$ python3 -q
>>> import numpy as np
>>> np.set_printoptions(precision=2, suppress=True, linewidth=120)
>>> def tidy(a):
...     return np.round(a, 2) + 0
... 
>>> J = np.load("arr.npy")
>>> J
array([[-1,  0,  0,  0, -4,  0,  1,  0, -3,  1],
       [ 3,  4,  4,  4,  0,  4,  5,  4,  1,  5],
       [ 2,  3,  3,  3, -1,  3,  4,  3,  0,  4],
       [ 2,  3,  3,  3, -1,  3,  4,  3,  0,  4],
       [ 1,  2,  2,  2, -2,  2,  3,  2, -1,  3],
       [-1,  0,  0,  0, -4,  0,  1,  0, -3,  1],
       [ 2,  3,  3,  3, -1,  3,  4,  3,  0,  4],
       [ 0,  1,  1,  1, -3,  1,  2,  1, -2,  2],
       [ 1,  2,  2,  2, -2,  2,  3,  2, -1,  3],
       [-1,  0,  0,  0, -4,  0,  1,  0, -3,  1],
       [-1,  0,  0,  0, -4,  0,  1,  0, -3,  1]])
>>> # row 3 repeats row 2
>>> rk = np.linalg.matrix_rank(J)
>>> rk
np.int64(2)
>>> null = np.linalg.svd(J)[2][rk:].T
>>> np.allclose(J @ null, 0)
True
>>> f, r1 = J[2], J[0]
>>> f @ f
np.int64(82)
>>> p = (f @ r1) / (f @ f) * f
>>> np.linalg.matrix_rank(np.outer(f, r1))
np.int64(1)
>>> tidy((r1 - p) @ f)
np.float64(0.0)
>>> left, sv, vt = np.linalg.svd(J)
>>> tidy(sv)
array([22.09, 11.14,  0.  ,  0.  ,  0.  ,  0.  ,  0.  ,  0.  ,  0.  ,  0.  ])
>>> np.argmax(sv[:-1] / (sv[1:] + 1e-6)) + 1
np.int64(2)
>>> out = left[:, :2] @ np.diag(sv[:2]) @ vt[:2]
>>> tidy(np.linalg.norm(J - out, 2)), tidy(sv[2])
(np.float64(0.0), np.float64(0.0))
>>> tidy(np.abs(J - out).max())
np.float64(0.0)
>>> tidy(np.linalg.norm(J - out) / np.linalg.norm(J))
np.float64(0.0)
>>> np.linalg.matrix_rank(out)
np.int64(2)
>>> rng = np.random.default_rng(17744)
>>> out = J + rng.integers(-2, 3, (11, 2)) @ rng.integers(-2, 3, (2, 10))
>>> out
array([[-5,  0,  4, -2, -4,  4,  1, -2,  1,  3],
       [ 7,  4,  0,  6,  0,  0,  5,  6, -3,  3],
       [ 0,  7,  9, -1, -5,  3,  0,  5,  4, 10],
       [-1,  1,  4,  3,  1,  7,  6,  0,  2,  3],
       [ 2,  4,  3,  1, -4,  0,  1,  4, -1,  5],
       [-2,  2,  3, -2, -6,  0, -1,  1, -1,  4],
       [ 2,  3,  3,  3, -1,  3,  4,  3,  0,  4],
       [-4, -3,  1,  2,  1,  7,  6, -4,  0, -1],
       [ 6,  4, -1,  3, -4, -4,  1,  6, -5,  3],
       [ 2,  2, -1,  0, -6, -4, -1,  3, -5,  2],
       [ 2,  2, -1,  0, -6, -4, -1,  3, -5,  2]])
>>> np.abs(out - J).sum(axis=1)
array([22, 22, 36, 20, 15, 18,  0, 33, 29, 20, 20])
>>> np.linalg.matrix_rank(out - J, tol=1e-8)
np.int64(2)
>>> tidy(np.linalg.svd(out - J, compute_uv=False))
array([22.18, 17.24,  0.  ,  0.  ,  0.  ,  0.  ,  0.  ,  0.  ,  0.  ,  0.  ])
>>> rk = np.linalg.matrix_rank(out)
>>> rk
np.int64(4)
>>> null = np.linalg.svd(out)[2][rk:].T
>>> [int(np.linalg.matrix_rank(out[:i])) for i in range(1, len(out) + 1)]
[1, 2, 3, 4, 4, 4, 4, 4, 4, 4, 4]
>>> np.linalg.matrix_rank(out.T @ out), np.linalg.matrix_rank(out @ out.T)
(np.int64(4), np.int64(4))
>>> null.shape
(10, 6)
>>> np.allclose(out @ null, 0)
True
>>> arr = np.loadtxt("layer10.csv", delimiter=",")
>>> tidy(arr)
array([[ 0.18, -0.34,  0.16,  0.61,  0.05, -0.21,  0.1 ,  0.25,  0.34,  0.09, -0.15,  0.38,  0.21,  0.03],
       [ 0.03,  0.13,  0.09, -0.03, -0.1 ,  0.63, -0.21,  0.53,  0.15,  0.4 , -0.07, -0.16,  0.14, -0.11],
       [-0.25, -0.22,  0.19,  0.25,  0.29, -0.12, -0.25,  0.18, -0.4 , -0.22,  0.18, -0.41,  0.37, -0.22],
       [ 0.05, -0.09, -0.23,  0.01, -0.45,  0.04,  0.21,  0.45, -0.02, -0.44,  0.45, -0.03,  0.04,  0.3 ],
       [-0.08, -0.07, -0.46,  0.02, -0.15, -0.16,  0.53,  0.02, -0.22,  0.47, -0.01, -0.12,  0.25, -0.31],
       [-0.33, -0.51, -0.06, -0.35,  0.05,  0.19,  0.12, -0.19,  0.49, -0.16, -0.15, -0.17,  0.3 ,  0.08],
       [ 0.43, -0.39,  0.33, -0.04,  0.1 ,  0.36,  0.26, -0.27, -0.27,  0.19,  0.37,  0.02,  0.  ,  0.14],
       [ 0.33, -0.43, -0.48, -0.02, -0.18,  0.05, -0.54, -0.06, -0.26,  0.  , -0.27,  0.06, -0.02,  0.02],
       [ 0.15, -0.04,  0.13, -0.07, -0.37, -0.04, -0.17, -0.17,  0.27, -0.12,  0.33,  0.1 ,  0.02, -0.74],
       [-0.35, -0.05,  0.42, -0.04, -0.58,  0.06,  0.04, -0.08, -0.38, -0.01, -0.33,  0.27,  0.14,  0.06],
       [-0.2 , -0.25,  0.09, -0.5 ,  0.17, -0.34, -0.17,  0.36, -0.06,  0.31,  0.28,  0.37, -0.12,  0.02],
       [-0.15, -0.29, -0.02,  0.07,  0.16,  0.24,  0.29,  0.25, -0.13, -0.25, -0.24,  0.04, -0.63, -0.36],
       [-0.33,  0.14, -0.33,  0.17,  0.24,  0.41, -0.07, -0.18, -0.11, -0.11,  0.26,  0.58,  0.21, -0.06],
       [-0.43, -0.18, -0.05,  0.4 , -0.23,  0.  , -0.21, -0.21,  0.14,  0.35,  0.31, -0.22, -0.41,  0.18]])
>>> t = np.radians(120)
>>> R = np.eye(14)
>>> R[12, 12] = R[3, 3] = np.cos(t)
>>> R[12, 3], R[3, 12] = -np.sin(t), np.sin(t)
>>> out = arr @ R.T
>>> tidy(np.linalg.svd(arr, compute_uv=False)), tidy(np.linalg.svd(out, compute_uv=False))
(array([1., 1., 1., 1., 1., 1., 1., 1., 1., 1., 1., 1., 1., 1.]), array([1., 1., 1., 1., 1., 1., 1., 1., 1., 1., 1., 1., 1., 1.]))
>>> np.allclose(arr @ arr.T, out @ out.T)
True
>>> tidy(np.abs(out - arr).max(axis=0))
array([0.  , 0.  , 0.  , 0.95, 0.  , 0.  , 0.  , 0.  , 0.  , 0.  , 0.  , 0.  , 0.88, 0.  ])
>>> np.allclose(np.linalg.norm(arr, axis=1), np.linalg.norm(out, axis=1))
True
>>> M = np.load("x.npy")
>>> tidy(M)
array([[-0.42, -0.55, -0.54,  0.47],
       [ 0.76,  0.17, -0.27,  0.57],
       [-0.42,  0.82, -0.37,  0.15],
       [-0.25,  0.07,  0.71,  0.66]])
>>> # columns are unit length and at right angles
>>> out = M / np.sqrt((M ** 2).mean(axis=1, keepdims=True))
>>> np.linalg.matrix_rank(M - M.mean(axis=1, keepdims=True))
np.int64(3)
>>> tidy(M - M.mean(axis=1, keepdims=True))
array([[-0.16, -0.29, -0.28,  0.73],
       [ 0.45, -0.14, -0.58,  0.26],
       [-0.47,  0.77, -0.41,  0.1 ],
       [-0.55, -0.23,  0.41,  0.36]])
>>> tidy(np.linalg.norm(out, axis=1))
array([2., 2., 2., 2.])
>>> np.linalg.matrix_rank(out) == np.linalg.matrix_rank(M)
np.True_
>>> K = np.loadtxt("data.csv", delimiter=",")
>>> K
array([[ 2.3,  0.4, -0.3,  2.4,  0.5,  0. , -0.8, -1.4,  1.3],
       [ 0.4, -0.2, -1.3,  0.6, -1.2,  0.3, -0.4, -1.3, -0.4],
       [-0.3, -0.3,  0.5,  0.7, -1.5,  0.8,  0.8,  0.6, -0.9],
       [-1.8,  0.9,  0. , -0.1,  0.6,  0.2, -0.4,  0.1,  0.9],
       [ 1.9,  0.2,  1. , -1.1,  0.4,  0.7,  0.8,  1.1, -0.7],
       [ 1.4, -0.2, -0.4, -1. , -1.3, -1.1,  0.2, -0.3, -0.1],
       [ 0.7,  0.7,  1. ,  0. , -0.2,  0.5, -0.8, -1.1,  1.2],
       [ 1. , -1. , -1.1,  1.2, -1.8,  0.7, -0.1, -1. , -0.1],
       [ 0.2, -0.7,  0.9,  1. ,  2.1,  1.6,  1.1, -0.2,  0.4],
       [ 0.3,  0.7,  0.4,  0. , -0.3,  0.5, -0.8, -2.9,  0.3],
       [-1.4,  1.6,  3.2,  0.2, -0.3,  0.4,  0.8,  0.6, -0.2],
       [-1.4,  0.6,  0.9, -1.1, -0.9,  0.5,  0. ,  0.9, -0.5],
       [-1.4,  0.6, -0.3, -1.3,  0.8,  0.2,  1.5,  0.8,  0.5],
       [ 1.6, -0.1,  0.6,  1.3,  1.9, -1.7,  0. ,  1.2, -0.5]])
>>> tidy(np.linalg.svd(M, compute_uv=False))
array([1., 1., 1., 1.])
>>> tidy(M[:, 1] @ M[:, 2])
np.float64(0.0)
>>> vec = np.array([-2, -1, -1, 0, 0, -2, -2, -1, -1])
>>> rhs = K @ vec
>>> coef, lr = np.zeros(9), 1 / np.linalg.norm(K, 2) ** 2
>>> for i in range(50):
...     coef -= lr * K.T @ (K @ coef - rhs)
...     if i % 10 == 0: print(i, round(np.linalg.norm(K @ coef - rhs), 2))
... 
0 8.3
10 1.91
20 0.99
30 0.55
40 0.33
>>> tidy(np.linalg.cond(K))
np.float64(6.49)
>>> vec = np.array([-1, -2, 0, -3, -3, 3, 2, 0, 1])
>>> rhs = K @ vec
>>> tidy(np.linalg.solve(K.T @ K, K.T @ rhs))
array([-1., -2.,  0., -3., -3.,  3.,  2.,  0.,  1.])
>>> tidy(rhs)
array([-12.1,   1.5,   6.4,  -0.8,   2.8,   2.9,  -0.4,   4.6,  -0.7,  -0.6,   1.1,   7.2,   5.8, -16.6])
>>> rhs = rhs + 0.3 * rng.normal(size=14)
>>> tidy(rhs)
array([-12.26,   1.76,   5.88,  -0.62,   3.28,   3.17,  -0.23,   4.65,  -0.91,  -0.66,   1.07,   7.2 ,   6.11, -16.6 ])
>>> coef, *_ = np.linalg.lstsq(K, rhs)
>>> tidy(np.linalg.norm(rhs - K @ coef))
np.float64(0.56)
>>> q, V = np.linalg.qr(K[:, :3])[0], np.linalg.qr(K[:, 3:])[0]
>>> sv = np.linalg.svd(q.T @ V, compute_uv=False)
>>> tidy(np.degrees(np.arccos(sv.clip(0, 1))))
array([39.59, 53.19, 76.35])
>>> (sv > 0.9).sum()
np.int64(0)
>>> E = np.loadtxt("a.csv", delimiter=",")
>>> E
array([[ 2.,  2.,  1.,  0., -1., -2., -2.,  1., -1.],
       [-1., -2., -1.,  0.,  2., -1., -1., -2., -2.],
       [-1., -1., -1., -1.,  2.,  2., -2., -1.,  1.],
       [ 2.,  2.,  2., -2.,  1., -1., -1.,  1.,  1.],
       [ 1.,  1.,  2.,  0., -1.,  2.,  1.,  0.,  2.],
       [ 0.,  0.,  1.,  1., -2.,  1.,  0.,  0.,  2.],
       [ 0.,  0.,  0.,  0.,  0.,  2.,  0.,  0.,  1.],
       [-2., -1.,  1.,  1.,  2., -2.,  2.,  2.,  1.],
       [-1.,  2.,  2.,  1.,  0., -1., -1., -2.,  2.]])
>>> np.linalg.cond(E) > 100
np.True_
>>> round(np.log10(np.linalg.cond(E)))
2
>>> tidy(np.abs(np.linalg.svd(E)[2][-1]))
array([0.59, 0.02, 0.44, 0.4 , 0.28, 0.17, 0.12, 0.15, 0.38])
>>> out = np.array([[1, 0, 2],
...     [3, 1, 3],
...     [1, 3, 3],
...     [2, 2, 1],
...     [0, 2, 1],
...     [2, 2, 0],
...     [3, 2, 0],
...     [1, 1, 1],
...     [1, 2, 3]])
>>> np.einsum("ij,ij->i", E, E)
array([20., 20., 18., 21., 16., 11.,  5., 24., 20.])
>>> E @ out
array([[ -1.,  -6.,  10.],
       [-17., -11., -17.],
       [ -9.,  -1.,  -5.],
       [  3.,   5.,  19.],
       [ 15.,  15.,  16.],
       [  7.,   7.,   8.],
       [  5.,   6.,   3.],
       [  3.,  12.,   4.],
       [  4.,   8.,  15.]])
>>> np.einsum("ik,kj->ji", E, out)
array([[ -1., -17.,  -9.,   3.,  15.,   7.,   5.,   3.,   4.],
       [ -6., -11.,  -1.,   5.,  15.,   7.,   6.,  12.,   8.],
       [ 10., -17.,  -5.,  19.,  16.,   8.,   3.,   4.,  15.]])
>>> np.einsum("ik,kj->ij", E, out)
array([[ -1.,  -6.,  10.],
       [-17., -11., -17.],
       [ -9.,  -1.,  -5.],
       [  3.,   5.,  19.],
       [ 15.,  15.,  16.],
       [  7.,   7.,   8.],
       [  5.,   6.,   3.],
       [  3.,  12.,   4.],
       [  4.,   8.,  15.]])
>>> np.einsum("ij->j", E)
array([ 0.,  3.,  7.,  0.,  3.,  0., -4., -1.,  7.])
>>> out = np.array([[7, 7], [8, 6]])
>>> basis = np.array([[2, -2, 0], [3, -1, 1], [-3, 1, -3]])
>>> data = np.kron(out, basis)
>>> data
array([[ 14, -14,   0,  14, -14,   0],
       [ 21,  -7,   7,  21,  -7,   7],
       [-21,   7, -21, -21,   7, -21],
       [ 16, -16,   0,  12, -12,   0],
       [ 24,  -8,   8,  18,  -6,   6],
       [-24,   8, -24, -18,   6, -18]])
>>> z = rng.permutation(6)
>>> z
array([1, 4, 3, 5, 2, 0])
>>> out = data[z][:, z]
>>> np.diag(out)
array([ -7,  -6,  12, -18, -21,  14])
>>> q, R = np.linalg.qr(E)
>>> tidy(q.T @ q)
array([[1., 0., 0., 0., 0., 0., 0., 0., 0.],
       [0., 1., 0., 0., 0., 0., 0., 0., 0.],
       [0., 0., 1., 0., 0., 0., 0., 0., 0.],
       [0., 0., 0., 1., 0., 0., 0., 0., 0.],
       [0., 0., 0., 0., 1., 0., 0., 0., 0.],
       [0., 0., 0., 0., 0., 1., 0., 0., 0.],
       [0., 0., 0., 0., 0., 0., 1., 0., 0.],
       [0., 0., 0., 0., 0., 0., 0., 1., 0.],
       [0., 0., 0., 0., 0., 0., 0., 0., 1.]])
>>> np.trace(q @ q.T)
np.float64(9.0)
>>> tidy(q @ R)
array([[ 2.,  2.,  1.,  0., -1., -2., -2.,  1., -1.],
       [-1., -2., -1.,  0.,  2., -1., -1., -2., -2.],
       [-1., -1., -1., -1.,  2.,  2., -2., -1.,  1.],
       [ 2.,  2.,  2., -2.,  1., -1., -1.,  1.,  1.],
       [ 1.,  1.,  2.,  0., -1.,  2.,  1.,  0.,  2.],
       [ 0.,  0.,  1.,  1., -2.,  1.,  0.,  0.,  2.],
       [ 0.,  0.,  0.,  0.,  0.,  2.,  0.,  0.,  1.],
       [-2., -1.,  1.,  1.,  2., -2.,  2.,  2.,  1.],
       [-1.,  2.,  2.,  1.,  0., -1., -1., -2.,  2.]])
>>> abs(R[0, 0]), tidy(np.linalg.norm(E[:, 0]))
(np.float64(4.0), np.float64(4.0))
>>> np.allclose(R.T @ R, E.T @ E)
True
>>> tidy(np.linalg.svd(data, compute_uv=False))
array([81.27, 28.07,  9.7 ,  5.78,  1.99,  0.69])
>>> data - data[0]
array([[  0,   0,   0,   0,   0,   0],
       [  7,   7,   7,   7,   7,   7],
       [-35,  21, -21, -35,  21, -21],
       [  2,  -2,   0,  -2,   2,   0],
       [ 10,   6,   8,   4,   8,   6],
       [-38,  22, -24, -32,  20, -18]])
>>> out = np.array([[1, 3], [3, 0], [1, 1], [3, 0], [2, 0], [0, 0]])
>>> np.einsum("ij,ij->i", data, data)
array([ 784, 1078, 1862,  800, 1100, 1900])
>>> np.linalg.matrix_rank(data @ out)
np.int64(2)
>>> z = rng.integers(0, 2, 14)
>>> A = (z[:, None] == z) * 5 + np.eye(14)
>>> A
array([[6., 0., 0., 5., 0., 0., 5., 5., 5., 5., 0., 5., 0., 0.],
       [0., 6., 5., 0., 5., 5., 0., 0., 0., 0., 5., 0., 5., 5.],
       [0., 5., 6., 0., 5., 5., 0., 0., 0., 0., 5., 0., 5., 5.],
       [5., 0., 0., 6., 0., 0., 5., 5., 5., 5., 0., 5., 0., 0.],
       [0., 5., 5., 0., 6., 5., 0., 0., 0., 0., 5., 0., 5., 5.],
       [0., 5., 5., 0., 5., 6., 0., 0., 0., 0., 5., 0., 5., 5.],
       [5., 0., 0., 5., 0., 0., 6., 5., 5., 5., 0., 5., 0., 0.],
       [5., 0., 0., 5., 0., 0., 5., 6., 5., 5., 0., 5., 0., 0.],
       [5., 0., 0., 5., 0., 0., 5., 5., 6., 5., 0., 5., 0., 0.],
       [5., 0., 0., 5., 0., 0., 5., 5., 5., 6., 0., 5., 0., 0.],
       [0., 5., 5., 0., 5., 5., 0., 0., 0., 0., 6., 0., 5., 5.],
       [5., 0., 0., 5., 0., 0., 5., 5., 5., 5., 0., 6., 0., 0.],
       [0., 5., 5., 0., 5., 5., 0., 0., 0., 0., 5., 0., 6., 5.],
       [0., 5., 5., 0., 5., 5., 0., 0., 0., 0., 5., 0., 5., 6.]])
>>> # 2 groups of indices that never mix
>>> evals, V = np.linalg.eigh(A)
>>> tidy(np.linalg.svd(A, compute_uv=False))
array([36., 36.,  1.,  1.,  1.,  1.,  1.,  1.,  1.,  1.,  1.,  1.,  1.,  1.])
>>> tidy(np.linalg.eigvalsh(A @ A))
array([   1.,    1.,    1.,    1.,    1.,    1.,    1.,    1.,    1.,    1.,    1.,    1., 1296., 1296.])
>>> tidy(evals)
array([ 1.,  1.,  1.,  1.,  1.,  1.,  1.,  1.,  1.,  1.,  1.,  1., 36., 36.])
